% python3 -q
>>> import numpy as np
>>> np.set_printoptions(precision=2, suppress=True, linewidth=160, sign=" ")
>>> arr = 4 * np.eye(7) + np.ones((7, 7))
>>> arr
array([[ 5.,  1.,  1.,  1.,  1.,  1.,  1.],
       [ 1.,  5.,  1.,  1.,  1.,  1.,  1.],
       [ 1.,  1.,  5.,  1.,  1.,  1.,  1.],
       [ 1.,  1.,  1.,  5.,  1.,  1.,  1.],
       [ 1.,  1.,  1.,  1.,  5.,  1.,  1.],
       [ 1.,  1.,  1.,  1.,  1.,  5.,  1.],
       [ 1.,  1.,  1.,  1.,  1.,  1.,  5.]])
>>> # equal to its transpose
>>> M2 = np.array([[0, 3, 2],
...     [1, -2, 1],
...     [2, -1, 1],
...     [-1, -1, 1],
...     [3, -2, -1],
...     [-2, 0, 0],
...     [-1, 1, -3]])
>>> np.linalg.matrix_rank(arr @ M2)
np.int64(3)
>>> np.einsum("ik,kj->ji", arr, M2)
array([[  2.,   6.,  10.,  -2.,  14.,  -6.,  -2.],
       [ 10., -10.,  -6.,  -6., -10.,  -2.,   2.],
       [  9.,   5.,   5.,   5.,  -3.,   1., -11.]])
>>> print(np.linalg.matrix_rank(np.vstack([arr, M2.T])))
7
>>> np.einsum("ik,kj->ij", arr, M2)
array([[  2.,  10.,   9.],
       [  6., -10.,   5.],
       [ 10.,  -6.,   5.],
       [ -2.,  -6.,   5.],
       [ 14., -10.,  -3.],
       [ -6.,  -2.,   1.],
       [ -2.,   2., -11.]])
>>> arr @ M2
array([[  2.,  10.,   9.],
       [  6., -10.,   5.],
       [ 10.,  -6.,   5.],
       [ -2.,  -6.,   5.],
       [ 14., -10.,  -3.],
       [ -6.,  -2.,   1.],
       [ -2.,   2., -11.]])
>>> M2 = arr[0, 0] * arr[1:] - np.outer(arr[1:, 0], arr[0])
>>> M2
array([[  0.,  24.,   4.,   4.,   4.,   4.,   4.],
       [  0.,   4.,  24.,   4.,   4.,   4.,   4.],
       [  0.,   4.,   4.,  24.,   4.,   4.,   4.],
       [  0.,   4.,   4.,   4.,  24.,   4.,   4.],
       [  0.,   4.,   4.,   4.,   4.,  24.,   4.],
       [  0.,   4.,   4.,   4.,   4.,   4.,  24.]])
>>> print(np.linalg.matrix_rank(M2), np.linalg.matrix_rank(arr))
6 7
>>> np.flatnonzero(~M2.round(6).any(axis=1))
array([], dtype=int64)
>>> arr[:, 0] / arr[0, 0]
array([ 1. ,  0.2,  0.2,  0.2,  0.2,  0.2,  0.2])
